$ python3 -q
>>> import numpy as np
>>> import numpy.linalg as la
>>> np.set_printoptions(suppress=True, linewidth=140)
>>> def rd(a):
...     return np.round(a, 1) + 0
... 
>>> arr = np.load("test5.npy")
>>> arr
array([[3, 0, 0, 3, 0, 3, 1],
       [0, 0, 1, 1, 0, 0, 1],
       [0, 2, 3, 3, 0, 3, 0],
       [1, 2, 2, 1, 0, 3, 2],
       [3, 0, 2, 3, 3, 2, 0],
       [2, 2, 0, 3, 1, 1, 3],
       [3, 2, 0, 2, 3, 0, 2],
       [3, 3, 1, 3, 3, 2, 2]])
>>> vec = np.array([1, 1, -3, -3, -3, -3, 2])
>>> target = arr @ vec
>>> rd(la.lstsq(arr, target)[0])
array([ 1.,  1., -3., -3., -3., -3.,  2.])
>>> target
array([-13,  -4, -25, -11, -27,  -5,  -6, -17])
>>> rd(la.pinv(arr) @ arr)
array([[1., 0., 0., 0., 0., 0., 0.],
       [0., 1., 0., 0., 0., 0., 0.],
       [0., 0., 1., 0., 0., 0., 0.],
       [0., 0., 0., 1., 0., 0., 0.],
       [0., 0., 0., 0., 1., 0., 0.],
       [0., 0., 0., 0., 0., 1., 0.],
       [0., 0., 0., 0., 0., 0., 1.]])
>>> rd(la.solve(arr.T @ arr, arr.T @ target))
array([ 1.,  1., -3., -3., -3., -3.,  2.])
>>> try:
...     la.solve(arr, target)
... except la.LinAlgError as e:
...     print("failed:", e)
... 
failed: Last 2 dimensions of the array must be square
>>> rng = np.random.default_rng(60040)
>>> target = target + 0.1 * rng.normal(size=8)
>>> rd(target)
array([-13. ,  -4.3, -25. , -11. , -27.1,  -5. ,  -6. , -17. ])
>>> beta, *_ = la.lstsq(arr, target)
>>> rd(la.norm(target - arr @ beta))
np.float64(0.1)
>>> rd(arr.T @ (target - arr @ beta))
array([0., 0., 0., 0., 0., 0., 0.])
>>> rd(beta)
array([ 0.9,  1.1, -3.2, -3. , -2.9, -2.9,  1.9])
>>> U, sig, vt = la.svd(arr, full_matrices=False)
>>> rd(U.T @ U)
array([[1., 0., 0., 0., 0., 0., 0.],
       [0., 1., 0., 0., 0., 0., 0.],
       [0., 0., 1., 0., 0., 0., 0.],
       [0., 0., 0., 1., 0., 0., 0.],
       [0., 0., 0., 0., 1., 0., 0.],
       [0., 0., 0., 0., 0., 1., 0.],
       [0., 0., 0., 0., 0., 0., 1.]])
>>> rd(sig / sig[0])
array([1. , 0.4, 0.3, 0.2, 0.1, 0.1, 0. ])
>>> np.allclose(U * sig @ vt, arr)
True
>>> rd(sig)
array([12.9,  5.2,  3.7,  3.1,  1.9,  1.4,  0.3])
>>> rd(np.sqrt((sig ** 2).sum())), rd(la.norm(arr))
(np.float64(14.9), np.float64(14.9))
>>> rd(np.cumsum(sig ** 2) / np.sum(sig ** 2))
array([0.7, 0.9, 0.9, 1. , 1. , 1. , 1. ])
>>> rd(np.abs(vt[0]))
array([0.5, 0.3, 0.2, 0.5, 0.3, 0.4, 0.3])
>>> A2 = np.c_[arr[:, :5] @ np.array([[-1, -2, -1, 1, -1],
...     [-1, -2, 0, -2, -2],
...     [2, -2, -1, 1, 1],
...     [2, 2, -1, 1, 2],
...     [1, 2, 0, 1, 1]]), np.array([-1, 2, 2, -2, -1, 0, 1, 1])]
>>> A2
array([[ 3,  0, -6,  6,  3, -1],
       [ 4,  0, -2,  2,  3,  2],
       [10, -4, -6,  2,  5,  2],
       [ 3, -8, -4,  0, -1, -2],
       [10,  2, -8, 11,  8, -1],
       [ 3,  0, -5,  2,  1,  0],
       [ 2,  0, -5,  4,  0,  1],
       [ 5, -2, -7,  4,  1,  1]])
>>> rd(la.lstsq(arr, A2[:, 0])[0])
array([-1., -1.,  2.,  2.,  1.,  0.,  0.])
>>> la.matrix_rank(A2)
np.int64(6)
>>> rd(la.norm(A2 - arr @ la.lstsq(arr, A2)[0], axis=0))
array([0. , 0. , 0. , 0. , 0. , 1.7])
>>> F = np.load("w.npy")
>>> F
array([[  4,  -4,  -3,   5,  -5],
       [  5,  -8,  -2,   1,  -5],
       [  2,  -5,  -5,   4,  -2],
       [ -2,  -9,  -3,   3,   2],
       [ -2,  -5,  -7,   1,   1],
       [  2,  -2,  -6,   4,   4],
       [  3,  -4,  -2,   4,   8],
       [  7,   1,  -6,  -1,   6],
       [  4,   6,  -5,  -3,   8],
       [  1,   7,  -2,  -3,  11],
       [ -1,   5,  -3,  -6,  11],
       [ -4,   0,  -6,  -6,  11],
       [ -3,   2,  -5, -10,  14],
       [  1,   6,  -1, -12,  12],
       [ -1,   4,   0, -17,  16]])
>>> A2 = np.c_[F[:, :3] @ np.array([[0, 0, -1], [0, -1, -1], [3, 0, 3]]), np.array([4, 5, 1, 2, 4, 4, 4, 1, 0, 2, 1, 4, 2, 1, 5])]
>>> A2
array([[ -9,   4,  -9,   4],
       [ -6,   8,  -3,   5],
       [-15,   5, -12,   1],
       [ -9,   9,   2,   2],
       [-21,   5, -14,   4],
       [-18,   2, -18,   4],
       [ -6,   4,  -5,   4],
       [-18,  -1, -26,   1],
       [-15,  -6, -25,   0],
       [ -6,  -7, -14,   2],
       [ -9,  -5, -13,   1],
       [-18,   0, -14,   4],
       [-15,  -2, -14,   2],
       [ -3,  -6, -10,   1],
       [  0,  -4,  -3,   5]])
>>> rd(la.norm(la.qr(F)[0].T @ A2, axis=0) ** 2 / ((A2 ** 2).sum(axis=0) + 1e-12))
array([1. , 1. , 1. , 0.8])
>>> rd(la.lstsq(F, A2[:, 0])[0])
array([0., 0., 3., 0., 0.])
>>> la.matrix_rank(A2)
np.int64(4)
>>> la.matrix_rank(np.c_[F, A2])
np.int64(6)
>>> rd(la.norm(A2 - F @ la.lstsq(F, A2)[0], axis=0))
array([0. , 0. , 0. , 5.8])
>>> labels = A2[:, 1] > np.median(A2[:, 1])
>>> r0 = A2[labels].mean(axis=0) - A2[~labels].mean(axis=0)
>>> labels.astype(int)
array([1, 1, 1, 1, 1, 1, 1, 0, 0, 0, 0, 0, 0, 0, 0])
>>> rd((((A2 - A2.mean(axis=0)) @ r0 > 0) == labels).mean())
np.float64(0.9)
>>> rd(r0)
array([-1.5,  9.2,  6.4,  1.4])
>>> labels = F[:, 2] > np.median(F[:, 2])
>>> r0 = F[labels].mean(axis=0) - F[~labels].mean(axis=0)
>>> np.argsort(-np.abs(r0).round(6), kind="stable")
array([3, 2, 4, 1, 0])
>>> ((F - F.mean(axis=0)) @ r0 > 0).astype(int)
array([0, 0, 0, 0, 0, 0, 0, 0, 1, 1, 1, 1, 1, 1, 1])
>>> rd(r0)
array([ 1.1,  2.1,  3.5, -4.5,  3.4])
>>> ang = np.radians(15)
>>> r_ = np.eye(5)
>>> r_[2, 2] = r_[4, 4] = np.cos(ang)
>>> r_[2, 4], r_[4, 2] = -np.sin(ang), np.sin(ang)
>>> rd(r_)
array([[ 1. ,  0. ,  0. ,  0. ,  0. ],
       [ 0. ,  1. ,  0. ,  0. ,  0. ],
       [ 0. ,  0. ,  1. ,  0. , -0.3],
       [ 0. ,  0. ,  0. ,  1. ,  0. ],
       [ 0. ,  0. ,  0.3,  0. ,  1. ]])
>>> A2 = F @ r_.T
>>> np.allclose(la.norm(F, axis=1), la.norm(A2, axis=1))
True
>>> rd(la.svd(F, compute_uv=False)), rd(la.svd(A2, compute_uv=False))
(array([43.9, 21.4, 13.9, 10.3,  7.6]), array([43.9, 21.4, 13.9, 10.3,  7.6]))
>>> rd(np.abs(A2 - F).max(axis=0))
array([0. , 0. , 4.1, 0. , 1.9])
>>> rd(la.det(r_)), rd(np.trace(r_))
(np.float64(1.0), np.float64(4.9))
>>> vec = np.array([-1, 0, -3, -1, -3])
>>> np.einsum("ij,j->i", F, vec)
array([ 15,  15,  15,   2,  19,   0, -25,  -6, -10, -25, -17,  -5, -14, -22, -30])
>>> F @ vec
array([ 15,  15,  15,   2,  19,   0, -25,  -6, -10, -25, -17,  -5, -14, -22, -30])
>>> C = np.array([[-0.6, -1.7, 0.8, -1.0, -0.2, 0.1, -0.5, -0.9],
...     [1.4, 1.2, -0.8, 1.2, 1.8, -0.4, -0.8, -0.1],
...     [-1.0, 0.8, 0.0, -0.2, 0.8, 1.9, -2.4, 0.9],
...     [1.8, 2.3, 0.6, 0.8, 0.4, -0.3, 0.3, -0.3]])
>>> mat = np.array([[2, 0, -3, 1],
...     [0, -1, -1, -3],
...     [-1, -1, 3, 2],
...     [-2, 3, -1, 3],
...     [-2, 2, 2, 2],
...     [1, -1, -1, 1],
...     [-1, -3, -1, -3],
...     [-2, -2, 3, -3],
...     [2, -3, 3, -3],
...     [-1, 1, -2, -1],
...     [-2, 0, 1, 1],
...     [-2, 1, -2, 3],
...     [-2, -2, -2, -3],
...     [-1, -2, -2, 1],
...     [1, -2, 0, -3],
...     [-3, -2, -3, 3],
...     [-3, -1, -1, 1],
...     [-2, 0, 1, -1]]) @ C + 0.1 * rng.normal(size=(18, 8))
>>> rd(mat)
array([[  3.5,  -3.6,   2.2,  -0.5,  -2.2,  -5.8,   6.4,  -4.8],
       [ -5.8,  -8.8,  -0.9,  -3.5,  -3.8,  -0.5,   2.5,   0.2],
       [ -0.2,   7.4,   1.1,   0.8,   1.5,   5.3,  -5.3,   3. ],
       [ 11.9,  13.2,  -2.2,   8.1,   6.2,  -4.1,   2.2,  -0.3],
       [  5.5,  11.9,  -1.9,   5.5,   6.3,   2. ,  -4.9,   2.9],
       [  0.8,  -1.5,   2.2,  -1.3,  -2.4,  -1.8,   3. ,  -1.8],
       [ -8.1,  -9.6,  -0.2,  -4.9,  -7.2,   0.2,   4.5,   1.3],
       [ -9.9,  -3.5,  -1.8,  -3.4,  -2. ,   7.3,  -5.7,   5.6],
       [-14. , -11.8,   2.2,  -8.6,  -4.7,   8. ,  -6.8,   2.2],
       [  2.4,  -1.1,  -2.1,   1.7,  -0.1,  -4.1,   4.3,  -0.7],
       [  2.1,   6.5,  -1. ,   2.5,   1.4,   1.7,  -1. ,   2.3],
       [ 10. ,  10. ,  -0.7,   6. ,   1.8,  -5.3,   6. ,  -1. ],
       [ -4.9,  -7.6,  -1.9,  -2.6,  -6.2,  -2.2,   6.5,   1.2],
       [  1.5,   0. ,   1.4,  -0.2,  -4.6,  -3.5,   7.2,  -0.9],
       [ -8.8, -11. ,   0.7,  -5.8,  -5. ,   1.8,   0.2,   0.1],
       [  7.3,   7.3,   1. ,   3.6,  -4.4,  -6.2,  11.2,  -0.7],
       [  3.2,   5.5,  -0.9,   2.8,  -1.7,  -1.9,   5.2,   1.7],
       [ -1.6,   1.9,  -2.2,   0.9,   0.7,   2. ,  -1.9,   3.1]])
>>> cen = (mat - mat.mean(axis=0)) / mat.std(axis=0)
>>> rd(cen.std(axis=0))
array([1., 1., 1., 1., 1., 1., 1., 1.])
>>> beta = la.lstsq(np.delete(cen, 2, axis=1), cen[:, 2])[0]
>>> np.abs(beta).argmax()
np.int64(1)
>>> rd(1 - np.var(cen[:, 2] - np.delete(cen, 2, axis=1) @ beta))
np.float64(1.0)
>>> Q, vecs = la.qr(mat[:, :6])[0], la.qr(mat[:, 6:])[0]
>>> sig = la.svd(Q.T @ vecs, compute_uv=False)
>>> rd(np.degrees(np.arccos(sig.clip(0, 1))))
array([1.6, 3.3])
>>> rd(la.norm(Q @ Q.T - vecs @ vecs.T, 2))
np.float64(1.0)
>>> (sig > 0.9).sum()
np.int64(2)
>>> cov = np.cov(mat, rowvar=False)
>>> rd(np.corrcoef(mat.T))
array([[ 1. ,  0.9, -0.2,  1. ,  0.7, -0.7,  0.5, -0.4],
       [ 0.9,  1. , -0.3,  1. ,  0.8, -0.3,  0. ,  0. ],
       [-0.2, -0.3,  1. , -0.4, -0.5,  0. ,  0.1, -0.5],
       [ 1. ,  1. , -0.4,  1. ,  0.8, -0.5,  0.3, -0.1],
       [ 0.7,  0.8, -0.5,  0.8,  1. ,  0. , -0.4,  0.2],
       [-0.7, -0.3,  0. , -0.5,  0. ,  1. , -0.9,  0.8],
       [ 0.5,  0. ,  0.1,  0.3, -0.4, -0.9,  1. , -0.7],
       [-0.4,  0. , -0.5, -0.1,  0.2,  0.8, -0.7,  1. ]])
>>> rd(np.median(mat, axis=0))
array([ 1.2, -0.5, -0.8,  0.3, -2.1, -1.2,  2.7,  0.7])
>>> rd(mat.std(axis=0))
array([6.9, 7.9, 1.6, 4.3, 3.8, 4.2, 5. , 2.3])
>>> cov.shape
(8, 8)
>>> np.argsort(-mat.std(axis=0).round(6), kind="stable")
array([1, 0, 6, 3, 5, 4, 7, 2])
>>> U, sig, vt = la.svd(mat)
>>> np.argmax(sig[:-1] / (sig[1:] + 1e-6)) + 1
np.int64(4)
>>> rd(sig)
array([49.4, 30.2, 12.7,  7.9,  0.6,  0.4,  0.3,  0.2])
>>> A2 = U[:, :4] @ np.diag(sig[:4]) @ vt[:4]
>>> rd(la.norm(mat - A2) / la.norm(mat))
np.float64(0.0)
>>> rd(la.norm(mat - A2, 2)), rd(sig[4])
(np.float64(0.6), np.float64(0.6))
>>> la.matrix_rank(mat, rtol=0.05)
np.int64(4)
>>> la.matrix_rank(A2)
np.int64(4)
>>> J = np.loadtxt("a.csv", delimiter=",")
>>> J
array([[ 3.,  2., -2.,  3., -3.,  1.],
       [-3.,  1., -3., -2.,  3.,  1.],
       [-3., -3.,  1.,  3.,  1., -3.],
       [ 1., -1.,  3.,  1., -2.,  1.],
       [-1., -2., -1.,  0.,  2.,  1.],
       [-3., -3.,  1.,  3.,  1., -3.],
       [-3., -1.,  2.,  2.,  2., -1.]])
>>> A2 = np.c_[J[:, :1] @ np.array([[-1]]), np.array([-2, 2, -2, 0, -1, 2, 1])]
>>> A2
array([[-3., -2.],
       [ 3.,  2.],
       [ 3., -2.],
       [-1.,  0.],
       [ 1., -1.],
       [ 3.,  2.],
       [ 3.,  1.]])
>>> la.matrix_rank(np.c_[J, A2])
np.int64(7)
>>> hat = J @ la.solve(J.T @ J, J.T)
>>> rd(hat)
array([[1. , 0. , 0. , 0. , 0. , 0. , 0. ],
       [0. , 1. , 0. , 0. , 0. , 0. , 0. ],
       [0. , 0. , 0.5, 0. , 0. , 0.5, 0. ],
       [0. , 0. , 0. , 1. , 0. , 0. , 0. ],
       [0. , 0. , 0. , 0. , 1. , 0. , 0. ],
       [0. , 0. , 0.5, 0. , 0. , 0.5, 0. ],
       [0. , 0. , 0. , 0. , 0. , 0. , 1. ]])
>>> rd(np.trace(hat))
np.float64(6.0)
>>> rd(la.eigvalsh(hat))
array([0., 1., 1., 1., 1., 1., 1.])
>>> labels = rng.permutation(6)
>>> A2 = J[:, labels] * rng.choice([-1, 1], 6)
>>> A2
array([[-1.,  2.,  3., -3., -3.,  2.],
       [-1.,  3., -3.,  3.,  2.,  1.],
       [ 3., -1., -1.,  3., -3., -3.],
       [-1., -3.,  2., -1., -1., -1.],
       [-1.,  1., -2.,  1., -0., -2.],
       [ 3., -1., -1.,  3., -3., -3.],
       [ 1., -2., -2.,  3., -2., -1.]])
>>> U, _, vt = la.svd(J.T @ A2)
>>> rd(la.lstsq(J, A2)[0])
array([[ 0.,  0.,  0., -1.,  0.,  0.],
       [ 0.,  0.,  0.,  0.,  0.,  1.],
       [ 0., -1.,  0.,  0.,  0.,  0.],
       [ 0.,  0.,  0.,  0., -1.,  0.],
       [ 0.,  0., -1.,  0.,  0.,  0.],
       [-1.,  0.,  0.,  0.,  0.,  0.]])
>>> rd(U @ vt)
array([[ 0.,  0.,  0., -1.,  0.,  0.],
       [ 0.,  0.,  0.,  0.,  0.,  1.],
       [ 0., -1.,  0.,  0.,  0.,  0.],
       [ 0.,  0.,  0.,  0., -1.,  0.],
       [ 0.,  0., -1.,  0.,  0.,  0.],
       [-1.,  0.,  0.,  0.,  0.,  0.]])
>>> labels
array([5, 2, 4, 0, 3, 1])
